% python3 -q
>>> import numpy as np
>>> import numpy.linalg as la
>>> np.set_printoptions(suppress=True, linewidth=160)
>>> r0 = np.array([-3, 3, 4, 4, -5, 9, -3, 9])
>>> v = np.array([-2, -2, -3, 1, 2, -1, 0, 2, 2])
>>> m1 = np.outer(r0, v)
>>> m1
array([[  6,   6,   9,  -3,  -6,   3,   0,  -6,  -6],
       [ -6,  -6,  -9,   3,   6,  -3,   0,   6,   6],
       [ -8,  -8, -12,   4,   8,  -4,   0,   8,   8],
       [ -8,  -8, -12,   4,   8,  -4,   0,   8,   8],
       [ 10,  10,  15,  -5, -10,   5,   0, -10, -10],
       [-18, -18, -27,   9,  18,  -9,   0,  18,  18],
       [  6,   6,   9,  -3,  -6,   3,   0,  -6,  -6],
       [-18, -18, -27,   9,  18,  -9,   0,  18,  18]])
>>> # null space of dimension 8
>>> np.argsort(-la.norm(m1, axis=0).round(6), kind="stable")[:3]
array([2, 0, 1])
>>> np.round(la.norm(m1, 2) / la.norm(m1), 2)
np.float64(1.0)
>>> F = np.loadtxt("a.csv", delimiter=",")
>>> F
array([[-1.95,  1.  , -3.  , -1.  , -2.  ,  0.  , -2.  , -2.  ,  1.  , -2.  , -1.  ],
       [-1.  , -0.95, -1.  , -1.  , -2.  ,  0.  ,  2.  ,  3.  ,  1.  ,  2.  ,  1.  ],
       [ 2.  , -1.  ,  0.05,  2.  ,  0.  , -2.  ,  3.  ,  1.  ,  3.  ,  3.  ,  0.  ],
       [ 0.  ,  1.  , -3.  , -2.95, -2.  ,  1.  ,  0.  , -1.  ,  1.  , -1.  ,  3.  ],
       [-1.  , -2.  ,  3.  , -3.  , -2.95, -3.  , -2.  ,  1.  ,  2.  , -3.  , -1.  ],
       [ 3.  ,  0.  ,  1.  ,  2.  ,  0.  , -2.95, -3.  ,  3.  ,  3.  ,  1.  ,  3.  ],
       [-1.  ,  3.  , -1.  , -2.  ,  1.  , -3.  ,  2.05, -1.  ,  2.  ,  0.  ,  2.  ],
       [-1.  ,  2.  , -1.  ,  2.  ,  1.  ,  1.  ,  3.  ,  0.05,  1.  ,  2.  , -3.  ],
       [ 3.  ,  2.  ,  0.  ,  0.  , -2.  , -1.  ,  3.  , -2.  ,  0.05,  3.  , -1.  ],
       [ 2.  ,  0.  ,  3.  ,  1.  ,  2.  ,  1.  , -3.  ,  2.  ,  3.  , -1.95,  3.  ],
       [-2.  ,  1.  , -3.  , -1.  , -2.  ,  0.  , -2.  , -2.  ,  1.  , -2.  , -0.95]])
>>> rng = np.random.default_rng(184)
>>> z = rng.permutation(11)
>>> z
array([ 6,  0,  9,  7,  3,  4,  8,  1,  5,  2, 10])
>>> Y = F[z][:, z]
>>> np.round(np.sort(np.abs(la.eigvals(Y))), 2)
array([0.05, 0.36, 3.35, 3.7 , 3.85, 3.85, 4.78, 4.78, 4.95, 7.33, 7.33])
>>> np.diag(Y)
array([ 2.05, -1.95, -1.95,  0.05, -2.95, -2.95,  0.05, -0.95, -2.95,  0.05, -0.95])
>>> Uu, sv, VT = la.svd(F)
>>> sv.round(2)
array([11.26, 11.04,  8.4 ,  6.74,  5.36,  5.01,  4.78,  3.23,  2.17,  0.35,  0.01])
>>> np.argmax(sv[:-1] / (sv[1:] + 1e-6)) + 1
np.int64(10)
>>> Y = Uu[:, :10] @ np.diag(sv[:10]) @ VT[:10]
>>> round(np.abs(F - Y).max(), 2)
np.float64(0.0)
>>> round(la.norm(F, 2) / la.norm(F), 2)
np.float64(0.53)
>>> Uu, sv, VT = la.svd(F, full_matrices=False)
>>> Uu.shape, sv.shape, VT.shape
((11, 11), (11,), (11, 11))
>>> data = np.load("mat.npy")
>>> data
array([[ 3.16, -3.15,  1.01, -2.01, -3.01, -2.06, -2.07, -3.13, -1.02, -3.08],
       [ 4.16, -4.15,  1.43, -2.75, -4.24, -2.8 , -2.78, -4.17, -1.48, -4.18],
       [ 1.9 , -1.82,  0.6 , -1.13, -1.8 , -1.23, -1.19, -1.92, -0.65, -1.95],
       [-1.38,  1.44, -0.48,  0.98,  1.46,  0.89,  0.92,  1.45,  0.54,  1.48],
       [-2.14,  2.25, -0.77,  1.49,  2.23,  1.43,  1.46,  2.2 ,  0.75,  2.19],
       [-2.28,  2.33, -0.83,  1.52,  2.38,  1.53,  1.49,  2.35,  0.8 ,  2.37],
       [ 1.03, -1.  ,  0.32, -0.6 , -0.95, -0.64, -0.67, -1.04, -0.3 , -1.02],
       [-4.7 ,  4.7 , -1.53,  3.01,  4.62,  3.02,  3.06,  4.71,  1.55,  4.64],
       [-2.14,  2.19, -0.77,  1.51,  2.15,  1.53,  1.35,  2.21,  0.75,  2.17],
       [ 0.65, -0.58,  0.19, -0.52, -0.71, -0.5 , -0.36, -0.75, -0.17, -0.68],
       [-1.64,  1.72, -0.6 ,  1.14,  1.76,  1.16,  1.12,  1.82,  0.59,  1.7 ],
       [-1.04,  1.11, -0.31,  0.74,  0.97,  0.75,  0.72,  1.07,  0.37,  0.99],
       [ 3.01, -3.01,  1.04, -2.05, -3.04, -2.05, -2.11, -3.03, -0.97, -3.01],
       [ 1.48, -1.47,  0.5 , -0.96, -1.4 , -1.03, -0.94, -1.39, -0.52, -1.43],
       [ 5.05, -4.9 ,  1.65, -3.38, -5.02, -3.28, -3.42, -5.03, -1.63, -4.84],
       [-3.87,  3.76, -1.35,  2.48,  3.72,  2.61,  2.59,  3.7 ,  1.26,  3.7 ],
       [ 1.84, -1.79,  0.59, -1.1 , -1.86, -1.21, -1.15, -1.77, -0.66, -1.88],
       [ 1.19, -1.17,  0.31, -0.87, -1.23, -0.77, -0.77, -1.17, -0.4 , -1.21],
       [ 0.75, -0.69,  0.27, -0.51, -0.79, -0.45, -0.52, -0.75, -0.22, -0.73],
       [-1.34,  1.39, -0.49,  0.93,  1.33,  0.87,  0.92,  1.4 ,  0.5 ,  1.42],
       [ 4.85, -4.89,  1.56, -3.26, -4.87, -3.19, -3.25, -4.98, -1.65, -4.86],
       [ 1.48, -1.34,  0.5 , -0.93, -1.46, -1.  , -1.  , -1.42, -0.46, -1.44],
       [-3.32,  3.43, -1.08,  2.27,  3.41,  2.35,  2.28,  3.41,  1.03,  3.34],
       [-6.19,  6.27, -2.13,  4.16,  6.37,  4.19,  4.19,  6.16,  2.02,  6.22],
       [-2.12,  2.05, -0.72,  1.37,  2.15,  1.53,  1.42,  2.19,  0.71,  2.16],
       [ 2.34, -2.16,  0.62, -1.57, -2.26, -1.52, -1.6 , -2.25, -0.72, -2.34],
       [-4.11,  3.98, -1.4 ,  2.67,  4.02,  2.67,  2.78,  4.07,  1.35,  4.07],
       [-0.63,  0.72, -0.13,  0.47,  0.65,  0.56,  0.51,  0.69,  0.17,  0.75],
       [-5.36,  5.27, -1.78,  3.55,  5.3 ,  3.52,  3.43,  5.28,  1.74,  5.3 ],
       [-3.88,  3.85, -1.29,  2.49,  3.88,  2.49,  2.6 ,  3.82,  1.23,  3.84],
       [ 4.19, -4.1 ,  1.3 , -2.62, -4.06, -2.68, -2.73, -4.04, -1.4 , -4.13],
       [ 7.25, -7.19,  2.4 , -4.79, -7.22, -4.83, -4.81, -7.23, -2.46, -7.21]])
>>> x = np.array([-1, -2, 2, 2, 0, 1, -2, 2, 1, 2])
>>> y = data @ x
>>> np.round(la.lstsq(data, y)[0], 2) + 0
array([-1., -2.,  2.,  2.,  0.,  1., -2.,  2.,  1.,  2.])
>>> np.round(la.pinv(data) @ data, 2) + 0
array([[1., 0., 0., 0., 0., 0., 0., 0., 0., 0.],
       [0., 1., 0., 0., 0., 0., 0., 0., 0., 0.],
       [0., 0., 1., 0., 0., 0., 0., 0., 0., 0.],
       [0., 0., 0., 1., 0., 0., 0., 0., 0., 0.],
       [0., 0., 0., 0., 1., 0., 0., 0., 0., 0.],
       [0., 0., 0., 0., 0., 1., 0., 0., 0., 0.],
       [0., 0., 0., 0., 0., 0., 1., 0., 0., 0.],
       [0., 0., 0., 0., 0., 0., 0., 1., 0., 0.],
       [0., 0., 0., 0., 0., 0., 0., 0., 1., 0.],
       [0., 0., 0., 0., 0., 0., 0., 0., 0., 1.]])
>>> y = y + 0.05 * rng.normal(size=32)
>>> y.round(2)
array([-10.14, -13.99,  -6.56,   5.03,   7.12,   7.83,  -3.34,  15.4 ,   7.59,  -2.97,   5.78,   3.54,  -9.83,  -4.67, -16.5 ,  12.12,  -6.17,  -4.38,  -2.42,
         4.58, -16.45,  -4.8 ,  11.2 ,  20.29,   7.45,  -8.12,  13.5 ,   2.38,  17.99,  12.46, -13.58, -24.18])
>>> coef, *_ = la.lstsq(data, y)
>>> [round(float(la.norm(la.solve(data.T @ data + lam * np.eye(10), data.T @ y))), 2) for lam in (0, 1, 10, 100)]
[5.26, 1.37, 1.3, 1.25]
>>> coef.round()
array([-1., -2.,  2.,  2.,  0.,  1., -2.,  2.,  1.,  2.])
